In [1]: import numpy as np

In [2]: np.set_printoptions(precision=2, suppress=True, linewidth=100)

In [3]: F = np.load("data.npy")

In [4]: print(F)
[[2. 8. 5. 0. 0. 0. 0. 0. 0. 0. 0. 0.]
 [0. 6. 7. 0. 0. 0. 0. 0. 0. 0. 0. 0.]
 [2. 2. 1. 0. 0. 0. 0. 0. 0. 0. 0. 0.]
 [0. 0. 0. 2. 4. 4. 2. 2. 1. 0. 4. 3.]
 [0. 0. 0. 1. 5. 3. 2. 3. 1. 5. 3. 5.]
 [0. 0. 0. 1. 1. 4. 1. 2. 3. 0. 1. 5.]
 [0. 0. 0. 5. 5. 2. 5. 5. 5. 4. 0. 0.]
 [0. 0. 0. 1. 5. 4. 2. 4. 4. 5. 2. 4.]
 [0. 0. 0. 2. 5. 2. 2. 3. 3. 5. 2. 5.]
 [0. 0. 0. 0. 3. 0. 3. 5. 5. 2. 4. 2.]
 [0. 0. 0. 1. 4. 0. 0. 0. 3. 0. 2. 0.]
 [0. 0. 0. 5. 2. 2. 2. 1. 2. 2. 0. 3.]]

In [5]: print((np.linalg.matrix_power((F != 0) + (F.T != 0) + np.eye(12), 12) > 0).astype(int))
[[1 1 1 0 0 0 0 0 0 0 0 0]
 [1 1 1 0 0 0 0 0 0 0 0 0]
 [1 1 1 0 0 0 0 0 0 0 0 0]
 [0 0 0 1 1 1 1 1 1 1 1 1]
 [0 0 0 1 1 1 1 1 1 1 1 1]
 [0 0 0 1 1 1 1 1 1 1 1 1]
 [0 0 0 1 1 1 1 1 1 1 1 1]
 [0 0 0 1 1 1 1 1 1 1 1 1]
 [0 0 0 1 1 1 1 1 1 1 1 1]
 [0 0 0 1 1 1 1 1 1 1 1 1]
 [0 0 0 1 1 1 1 1 1 1 1 1]
 [0 0 0 1 1 1 1 1 1 1 1 1]]

In [6]: print((F != 0).astype(int))
[[1 1 1 0 0 0 0 0 0 0 0 0]
 [0 1 1 0 0 0 0 0 0 0 0 0]
 [1 1 1 0 0 0 0 0 0 0 0 0]
 [0 0 0 1 1 1 1 1 1 0 1 1]
 [0 0 0 1 1 1 1 1 1 1 1 1]
 [0 0 0 1 1 1 1 1 1 0 1 1]
 [0 0 0 1 1 1 1 1 1 1 0 0]
 [0 0 0 1 1 1 1 1 1 1 1 1]
 [0 0 0 1 1 1 1 1 1 1 1 1]
 [0 0 0 0 1 0 1 1 1 1 1 1]
 [0 0 0 1 1 0 0 0 1 0 1 0]
 [0 0 0 1 1 1 1 1 1 1 0 1]]

In [7]: print(round(np.linalg.det(F), 2))
-361008.0

In [8]: print(np.flatnonzero(np.linalg.matrix_power((F != 0) + (F.T != 0) + np.eye(12), 12)[1]))
[0 1 2]

In [9]: X = np.load("out12.npy")

In [10]: print(X)
[[2 0 2 0]
 [2 0 2 0]
 [2 0 2 0]
 [2 0 2 0]]

In [11]: # rows and columns are dependent

In [12]: P = np.triu(np.array([[-5, 5, -1, -5], [-5, 0, -3, 0], [0, 0, -5, 2], [2, 5, -5, -3]]), 1) + np.eye(4)

In [13]: Y = P @ X @ np.linalg.inv(P)

In [14]: print(np.trace(Y), np.trace(X))
4.0 4

In [15]: print(P @ X - X @ P)
[[ -2. -10.   0.   6.]
 [ -6. -10.  -4.   6.]
 [  4. -10.   6.   6.]
 [  0. -10.   2.   6.]]

In [16]: print(np.round(np.linalg.det(Y), 2))
0.0

In [17]: Y = np.array([[0, 2, 1, 0, 0, 2, 2, 2, 2, 0, 0, 2],
    ...:     [0, 1, 2, 2, 2, 0, 1, 0, 1, 0, 0, 1],
    ...:     [0, 0, 0, 1, 0, 0, 0, 2, 2, 2, 1, 0],
    ...:     [1, 0, 1, 1, 2, 1, 2, 0, 0, 0, 1, 0],
    ...:     [1, 1, 2, 2, 2, 2, 1, 1, 2, 2, 1, 1],
    ...:     [1, 2, 1, 0, 2, 1, 2, 1, 2, 0, 2, 1],
    ...:     [1, 2, 0, 1, 2, 2, 1, 2, 0, 0, 2, 1],
    ...:     [1, 2, 2, 1, 2, 0, 0, 2, 1, 0, 2, 0],
    ...:     [2, 2, 0, 2, 0, 0, 0, 1, 2, 0, 0, 0],
    ...:     [0, 1, 2, 2, 2, 0, 2, 2, 2, 0, 0, 0],
    ...:     [1, 0, 0, 1, 1, 0, 2, 1, 2, 2, 0, 1],
    ...:     [0, 2, 2, 1, 0, 2, 1, 1, 0, 1, 2, 1]])

In [18]: feats = np.tril(Y)

In [19]: print(feats)
[[0 0 0 0 0 0 0 0 0 0 0 0]
 [0 1 0 0 0 0 0 0 0 0 0 0]
 [0 0 0 0 0 0 0 0 0 0 0 0]
 [1 0 1 1 0 0 0 0 0 0 0 0]
 [1 1 2 2 2 0 0 0 0 0 0 0]
 [1 2 1 0 2 1 0 0 0 0 0 0]
 [1 2 0 1 2 2 1 0 0 0 0 0]
 [1 2 2 1 2 0 0 2 0 0 0 0]
 [2 2 0 2 0 0 0 1 2 0 0 0]
 [0 1 2 2 2 0 2 2 2 0 0 0]
 [1 0 0 1 1 0 2 1 2 2 0 0]
 [0 2 2 1 0 2 1 1 0 1 2 1]]

In [20]: print([round(float(x), 2) for x in np.linalg.svd(feats, compute_uv=False)[:3]])
[9.25, 4.25, 3.47]

In [21]: print(np.linalg.matrix_rank(feats, rtol=0.1))
7

In [22]: print(np.round(np.linalg.norm(feats, 2) / np.linalg.norm(feats), 2))
0.78
